% python3 -q
>>> import numpy as np
>>> np.set_printoptions(precision=3, suppress=True, linewidth=140, legacy="1.25")
>>> def rnd(a):
...     return np.round(a, 3) + 0
... 
>>> W0 = np.loadtxt("out7.csv", delimiter=",")
>>> W0
array([[-1.4  , -0.2  ,  0.9  , -0.9  , -0.4  ,  0.138, -2.2  , -0.8  , -2.1  , -0.1  ],
       [-1.7  , -1.7  , -0.6  ,  0.   ,  0.6  , -0.093, -1.7  , -0.3  , -0.6  ,  0.1  ],
       [-0.2  , -1.   , -0.7  ,  0.3  , -1.8  , -0.74 , -1.2  ,  1.1  , -1.   ,  0.8  ],
       [-1.8  ,  0.4  ,  0.9  ,  1.6  , -1.7  ,  0.173, -0.9  ,  1.2  ,  1.3  , -0.1  ],
       [ 1.5  ,  0.5  , -0.5  , -0.6  , -0.5  , -0.428,  0.5  ,  1.8  , -1.5  ,  0.3  ],
       [ 0.2  , -0.3  , -1.2  , -1.4  , -0.5  ,  0.014, -1.   , -0.1  , -0.1  ,  0.   ],
       [ 1.4  ,  0.5  ,  0.6  ,  0.7  ,  0.6  ,  0.322,  0.3  , -1.   , -2.8  , -0.4  ],
       [ 0.5  ,  0.   , -3.2  , -0.1  ,  0.4  ,  0.792,  1.7  ,  1.6  , -0.1  , -0.9  ],
       [ 0.2  ,  1.9  , -0.6  ,  1.5  , -1.3  , -0.18 ,  0.6  ,  0.1  , -0.1  ,  0.3  ],
       [-0.9  , -1.8  , -0.3  ,  1.5  ,  0.8  ,  0.032, -0.5  ,  0.4  ,  0.   ,  0.   ],
       [ 0.7  ,  1.   ,  0.7  , -0.8  ,  1.   , -0.681,  0.3  ,  0.4  ,  1.4  ,  0.8  ],
       [ 0.4  ,  0.   , -0.9  ,  1.3  ,  1.7  , -1.341, -0.9  , -0.7  ,  0.4  ,  1.3  ]])
>>> np.linalg.matrix_rank(W0)
10
>>> np.unravel_index(np.abs(W0).argmax(), W0.shape)
(7, 2)
>>> np.count_nonzero(W0)
114
>>> rnd(np.linalg.svd(W0, compute_uv=False))
array([5.762, 4.796, 4.53 , 4.246, 3.533, 3.128, 2.221, 1.476, 0.651, 0.112])
>>> np.abs(W0).max()
3.2
>>> W0.shape
(12, 10)
>>> hat = W0 @ np.linalg.solve(W0.T @ W0, W0.T)
>>> rnd(np.diag(hat))
array([0.781, 0.484, 0.798, 0.954, 0.812, 0.918, 0.855, 0.887, 0.864, 0.745, 0.941, 0.96 ])
>>> rnd(hat @ W0[:, 9])
array([-0.1,  0.1,  0.8, -0.1,  0.3,  0. , -0.4, -0.9,  0.3,  0. ,  0.8,  1.3])
>>> rnd(np.trace(hat))
10.0
>>> rng = np.random.default_rng(8)
>>> z = rng.permutation(10)
>>> other = W0[:, z] * rng.choice([-1, 1], 10)
>>> other
array([[-1.4  ,  0.8  ,  0.9  , -2.2  ,  0.1  , -0.138,  2.1  ,  0.2  , -0.9  , -0.4  ],
       [-1.7  ,  0.3  , -0.   , -1.7  , -0.1  ,  0.093,  0.6  ,  1.7  ,  0.6  ,  0.6  ],
       [-0.2  , -1.1  , -0.3  , -1.2  , -0.8  ,  0.74 ,  1.   ,  1.   ,  0.7  , -1.8  ],
       [-1.8  , -1.2  , -1.6  , -0.9  ,  0.1  , -0.173, -1.3  , -0.4  , -0.9  , -1.7  ],
       [ 1.5  , -1.8  ,  0.6  ,  0.5  , -0.3  ,  0.428,  1.5  , -0.5  ,  0.5  , -0.5  ],
       [ 0.2  ,  0.1  ,  1.4  , -1.   , -0.   , -0.014,  0.1  ,  0.3  ,  1.2  , -0.5  ],
       [ 1.4  ,  1.   , -0.7  ,  0.3  ,  0.4  , -0.322,  2.8  , -0.5  , -0.6  ,  0.6  ],
       [ 0.5  , -1.6  ,  0.1  ,  1.7  ,  0.9  , -0.792,  0.1  , -0.   ,  3.2  ,  0.4  ],
       [ 0.2  , -0.1  , -1.5  ,  0.6  , -0.3  ,  0.18 ,  0.1  , -1.9  ,  0.6  , -1.3  ],
       [-0.9  , -0.4  , -1.5  , -0.5  , -0.   , -0.032, -0.   ,  1.8  ,  0.3  ,  0.8  ],
       [ 0.7  , -0.4  ,  0.8  ,  0.3  , -0.8  ,  0.681, -1.4  , -1.   , -0.7  ,  1.   ],
       [ 0.4  ,  0.7  , -1.3  , -0.9  , -1.3  ,  1.341, -0.4  , -0.   ,  0.9  ,  1.7  ]])
>>> left, _, VT = np.linalg.svd(W0.T @ other)
>>> z
array([0, 7, 3, 6, 9, 5, 8, 1, 2, 4])
>>> feats = np.load("w.npy")
>>> feats
array([[ 0,  3, -3,  4,  4,  4,  2,  1,  1, -3],
       [ 4, -1, -2, 16,  4,  3,  0, -4,  4,  2],
       [ 5, -4, -2,  0,  2, -1, -2,  0,  0,  5],
       [ 4, -1,  1, -8,  4,  1,  0, -2, -2, -2],
       [ 0, -5, -3, 16, -3,  5, -4, -2,  4, -2]])
>>> # column 3 is much longer than the rest
>>> theta = np.radians(72)
>>> r_ = np.eye(10)
>>> r_[6, 6] = r_[3, 3] = np.cos(theta)
>>> r_[6, 3], r_[3, 6] = -np.sin(theta), np.sin(theta)
>>> print(rnd(r_))
[[ 1.     0.     0.     0.     0.     0.     0.     0.     0.     0.   ]
 [ 0.     1.     0.     0.     0.     0.     0.     0.     0.     0.   ]
 [ 0.     0.     1.     0.     0.     0.     0.     0.     0.     0.   ]
 [ 0.     0.     0.     0.309  0.     0.     0.951  0.     0.     0.   ]
 [ 0.     0.     0.     0.     1.     0.     0.     0.     0.     0.   ]
 [ 0.     0.     0.     0.     0.     1.     0.     0.     0.     0.   ]
 [ 0.     0.     0.    -0.951  0.     0.     0.309  0.     0.     0.   ]
 [ 0.     0.     0.     0.     0.     0.     0.     1.     0.     0.   ]
 [ 0.     0.     0.     0.     0.     0.     0.     0.     1.     0.   ]
 [ 0.     0.     0.     0.     0.     0.     0.     0.     0.     1.   ]]
>>> other = feats @ r_.T
>>> rnd(np.abs(other - feats).max(axis=0))
array([ 0.   ,  0.   ,  0.   , 14.86 ,  0.   ,  0.   , 15.217,  0.   ,  0.   ,  0.   ])
>>> np.allclose(np.linalg.norm(feats, axis=1), np.linalg.norm(other, axis=1))
True
>>> rnd(np.linalg.svd(feats, compute_uv=False)), rnd(np.linalg.svd(other, compute_uv=False))
(array([26.613, 10.805,  9.48 ,  6.453,  4.058]), array([26.613, 10.805,  9.48 ,  6.453,  4.058]))
>>> x = np.array([1, 1, 0, 0, 0, 1, 1, 2, 2, 1])
>>> (feats @ x).argmax()
0
>>> feats @ np.ones(10)
array([13., 26.,  3., -5.,  6.])
>>> data = np.load("dump.npy")
>>> data
array([[71.757, 59.334, 19.16 ],
       [67.88 , 60.126, 21.249],
       [70.582, 61.106, 19.005],
       [70.616, 61.106, 20.136],
       [69.186, 60.039, 20.055],
       [69.105, 57.792, 21.126],
       [69.611, 60.934, 20.667],
       [70.013, 59.451, 18.331],
       [70.625, 60.234, 18.861],
       [69.985, 60.082, 19.48 ],
       [70.407, 61.328, 22.725],
       [71.426, 58.419, 18.82 ],
       [71.081, 60.438, 19.274],
       [69.15 , 59.997, 20.398],
       [70.356, 59.545, 19.687],
       [70.497, 60.01 , 20.53 ],
       [68.643, 60.487, 21.46 ],
       [70.089, 60.23 , 19.757],
       [70.468, 60.755, 19.793],
       [70.443, 59.311, 19.424],
       [70.089, 61.703, 19.836],
       [70.569, 60.571, 21.221],
       [70.219, 59.968, 20.893],
       [70.381, 59.43 , 21.069],
       [71.125, 61.415, 21.444],
       [71.507, 60.422, 20.346],
       [70.075, 59.704, 20.85 ],
       [69.155, 59.821, 18.973],
       [70.42 , 60.454, 21.918],
       [70.404, 60.959, 20.99 ],
       [71.174, 61.708, 20.242],
       [71.263, 60.277, 21.548],
       [71.433, 60.803, 22.722],
       [70.507, 58.098, 18.706],
       [69.911, 59.919, 22.222]])
>>> left, sig, VT = np.linalg.svd(data)
>>> np.argmax(sig[:-1] / (sig[1:] + 1e-6)) + 1
1
>>> rnd(sig)
array([560.532,   6.868,   4.327])
>>> other = left[:, :1] @ np.diag(sig[:1]) @ VT[:1]
>>> print(rnd(np.linalg.norm(data - other, 2)), rnd(sig[1]))
6.868 6.868
>>> np.linalg.matrix_rank(data, rtol=0.05)
1
>>> rnd(np.linalg.norm(data - other) / np.linalg.norm(data))
0.014
>>> cen = (data - data.mean(axis=0)) / data.std(axis=0)
>>> rnd(cen.std(axis=0))
array([1., 1., 1.])
>>> np.argwhere(np.abs(cen) > 2)
array([[ 1,  0],
       [ 5,  1],
       [10,  2],
       [32,  2],
       [33,  1]])
>>> beta = np.linalg.lstsq(np.delete(cen, 1, axis=1), cen[:, 1])[0]
>>> np.abs(beta).argmax()
1
>>> z = rng.permutation(3)
>>> other = data[:, z] * rng.choice([-1, 1], 3)
>>> other
array([[-19.16 ,  71.757, -59.334],
       [-21.249,  67.88 , -60.126],
       [-19.005,  70.582, -61.106],
       [-20.136,  70.616, -61.106],
       [-20.055,  69.186, -60.039],
       [-21.126,  69.105, -57.792],
       [-20.667,  69.611, -60.934],
       [-18.331,  70.013, -59.451],
       [-18.861,  70.625, -60.234],
       [-19.48 ,  69.985, -60.082],
       [-22.725,  70.407, -61.328],
       [-18.82 ,  71.426, -58.419],
       [-19.274,  71.081, -60.438],
       [-20.398,  69.15 , -59.997],
       [-19.687,  70.356, -59.545],
       [-20.53 ,  70.497, -60.01 ],
       [-21.46 ,  68.643, -60.487],
       [-19.757,  70.089, -60.23 ],
       [-19.793,  70.468, -60.755],
       [-19.424,  70.443, -59.311],
       [-19.836,  70.089, -61.703],
       [-21.221,  70.569, -60.571],
       [-20.893,  70.219, -59.968],
       [-21.069,  70.381, -59.43 ],
       [-21.444,  71.125, -61.415],
       [-20.346,  71.507, -60.422],
       [-20.85 ,  70.075, -59.704],
       [-18.973,  69.155, -59.821],
       [-21.918,  70.42 , -60.454],
       [-20.99 ,  70.404, -60.959],
       [-20.242,  71.174, -61.708],
       [-21.548,  71.263, -60.277],
       [-22.722,  71.433, -60.803],
       [-18.706,  70.507, -58.098],
       [-22.222,  69.911, -59.919]])
>>> left, _, VT = np.linalg.svd(data.T @ other)
>>> z
array([2, 0, 1])
>>> rnd(left @ VT)
array([[ 0.,  1.,  0.],
       [ 0.,  0., -1.],
       [-1.,  0.,  0.]])
>>> rnd(np.linalg.lstsq(data, other)[0])
array([[ 0.,  1.,  0.],
       [ 0.,  0., -1.],
       [-1.,  0.,  0.]])
